$ ipython --no-banner

In [1]: import numpy as np

In [2]: np.set_printoptions(precision=3, suppress=True, linewidth=200)

In [3]: tidy = lambda a: np.round(a, 3) + 0

In [4]: rng = np.random.default_rng(826038)

In [5]: ang = np.sort(rng.uniform(-2, 2, 26))

In [6]: mat = np.c_[ang, ang ** 2, ang ** 3] @ np.array([[3, 3, -1], [-1, -1, 2], [-2, -2, 3]])

In [7]: tidy(mat)
Out[7]: 
array([[ 2.377,  2.377, -8.154],
       [ 2.053,  2.053, -7.62 ],
       [ 0.523,  0.523, -5.037],
       [-0.183, -0.183, -3.799],
       [-0.196, -0.196, -3.777],
       [-1.884, -1.884,  0.658],
       [-1.859, -1.859,  0.665],
       [-0.826, -0.826,  0.349],
       [ 0.785,  0.785, -0.021],
       [ 0.939,  0.939,  0.163],
       [ 0.977,  0.977,  0.266],
       [ 0.99 ,  0.99 ,  0.318],
       [ 1.013,  1.013,  0.681],
       [ 1.006,  1.006,  0.794],
       [ 0.766,  0.766,  1.917],
       [ 0.381,  0.381,  3.043],
       [-0.084, -0.084,  4.2  ],
       [-0.348, -0.348,  4.81 ],
       [-0.424, -0.424,  4.983],
       [-1.197, -1.197,  6.657],
       [-1.579, -1.579,  7.45 ],
       [-3.671, -3.671, 11.562],
       [-3.676, -3.676, 11.57 ],
       [-4.437, -4.437, 13.007],
       [-7.314, -7.314, 18.277],
       [-8.489, -8.489, 20.377]])

In [8]: dist = np.linalg.norm(mat[:, None] - mat[None], axis=-1)

In [9]: np.unravel_index(dist.round(6).argmax(), dist.shape)
Out[9]: (np.int64(0), np.int64(25))

In [10]: (dist + 1e9 * np.eye(26)).round(6).argmin(axis=1)
Out[10]: array([ 1,  0,  3,  4,  3,  6,  5,  6,  9, 10, 11, 10, 13, 12, 13, 14, 17, 18, 17, 20, 19, 22, 21, 22, 25, 24])

In [11]: np.linalg.matrix_rank(dist ** 2)
Out[11]: np.int64(4)

In [12]: dist.mean(axis=1).argmax()
Out[12]: np.int64(25)
